>>> import numpy as np
>>> from numpy import linalg as LA
>>> np.set_printoptions(precision=2, suppress=True, linewidth=140, legacy="1.25")
>>> rnd = lambda a: np.round(a, 2) + 0
>>> A = np.array([[0, 2, 1], [1, 3, 1], [3, 2, 2], [0, 1, 1], [1, 2, 2]])
>>> t3 = np.stack([A, -3 * A, A[::-1]])
>>> np.einsum("bij,cij->bc", t3, t3)
array([[  44, -132,   37],
       [-132,  396, -111],
       [  37, -111,   44]])
>>> (t3 @ A.T).shape
(3, 5, 5)
>>> LA.matrix_rank(t3.reshape(3, -1))
2
>>> proj = A @ LA.solve(A.T @ A, A.T)
>>> np.trace(proj)
3.0
>>> LA.matrix_rank(np.eye(5) - proj)
2
>>> other = A / LA.norm(A, axis=1)
Traceback (most recent call last):
  File "<python-input-12>", line 1, in <module>
    other = A / LA.norm(A, axis=1)
            ~~^~~~~~~~~~~~~~~~~~~~
ValueError: operands could not be broadcast together with shapes (5,3) (5,) 
>>> other = A / LA.norm(A, axis=1, keepdims=True)
>>> cov = other @ other.T
>>> np.argwhere(np.triu(np.abs(cov) > 0.95, 1))
array([], shape=(0, 2), dtype=int64)
>>> rnd(np.degrees(np.arccos(np.clip(cov[0, 4], -1, 1))))
26.57
>>> (cov - 2 * np.eye(5)).round(6).argmax(axis=1)
array([3, 0, 4, 0, 3])
>>> rnd(cov)
array([[1.  , 0.94, 0.65, 0.95, 0.89],
       [0.94, 1.  , 0.8 , 0.85, 0.9 ],
       [0.65, 0.8 , 1.  , 0.69, 0.89],
       [0.95, 0.85, 0.69, 1.  , 0.94],
       [0.89, 0.9 , 0.89, 0.94, 1.  ]])
>>> rnd(cov[0])
array([1.  , 0.94, 0.65, 0.95, 0.89])
>>> (np.abs(cov) > 0.9).astype(int)
array([[1, 1, 0, 1, 0],
       [1, 1, 0, 0, 1],
       [0, 0, 1, 0, 0],
       [1, 0, 0, 1, 1],
       [0, 1, 0, 1, 1]])
>>> rnd(LA.norm(other, axis=1))
array([1., 1., 1., 1., 1.])
>>> feats = np.load("block4.npy")
>>> feats
array([[0, 0, 1, 0],
       [0, 0, 0, 0],
       [1, 0, 0, 0],
       [0, 0, 0, 0]])
>>> rnd(LA.norm(feats, 2) / LA.norm(feats))
0.71
>>> LA.matrix_rank(feats, rtol=0.1)
2
>>> np.argsort(-LA.norm(feats, axis=0).round(6), kind="stable")[:3]
array([0, 2, 1])
>>> rnd(feats @ LA.pinv(feats) @ feats)
array([[0., 0., 1., 0.],
       [0., 0., 0., 0.],
       [1., 0., 0., 0.],
       [0., 0., 0., 0.]])
>>> rnd(np.trace(LA.pinv(feats) @ feats))
2.0
>>> np.trace(feats @ feats @ feats) // 6
0
>>> feats.sum(axis=0)
array([1, 0, 1, 0])
>>> L = np.diag(feats.sum(axis=1)) - feats
>>> round(LA.det(L[1:, 1:]))
0
>>> L @ np.ones(4)
array([0., 0., 0., 0.])
>>> L
array([[ 1,  0, -1,  0],
       [ 0,  0,  0,  0],
       [-1,  0,  1,  0],
       [ 0,  0,  0,  0]])
>>> (LA.eigvalsh(L) < 1e-8).sum()
3
>>> vec = np.array([1, 0, 7])
>>> rhs = A @ vec
>>> rnd(LA.pinv(A) @ A)
array([[1., 0., 0.],
       [0., 1., 0.],
       [0., 0., 1.]])
>>> rnd(LA.solve(A.T @ A, A.T @ rhs))
array([1., 0., 7.])
>>> rhs
array([ 7,  8, 17,  7, 15])
>>> rng = np.random.default_rng(44458)
>>> rhs = rhs + 0.1 * rng.normal(size=5)
>>> rnd(rhs)
array([ 6.84,  8.04, 17.03,  6.95, 14.91])
>>> coef, *_ = LA.lstsq(A, rhs)
>>> rnd(A.T @ (rhs - A @ coef))
array([0., 0., 0.])
>>> rnd(coef)
array([1.07, 0.01, 6.9 ])
>>> coef.round()
array([1., 0., 7.])
>>> q, _ = LA.qr(np.array([[-0.7, 0.0, 1.7, 0.5],
...     [-1.0, -1.3, 1.1, 0.7],
...     [0.9, -1.3, -1.0, -1.2],
...     [0.2, 0.2, -1.7, 0.0]]))
>>> ev = np.array([2, 3, 3, 2])
>>> data = q @ np.diag(ev) @ q.T
>>> rnd(data)
array([[ 2.16, -0.14,  0.05, -0.34],
       [-0.14,  2.53,  0.44,  0.19],
       [ 0.05,  0.44,  2.58, -0.22],
       [-0.34,  0.19, -0.22,  2.74]])
>>> vec = np.array([2, 1, 1, 1])
>>> rnd(data @ (2 * vec))
array([7.78, 5.77, 5.78, 4.07])
>>> rnd(data @ np.ones(4))
array([1.73, 3.02, 2.85, 2.37])
>>> (data @ vec).argmax()
0
>>> rnd(data @ np.eye(4)[3])
array([-0.34,  0.19, -0.22,  2.74])
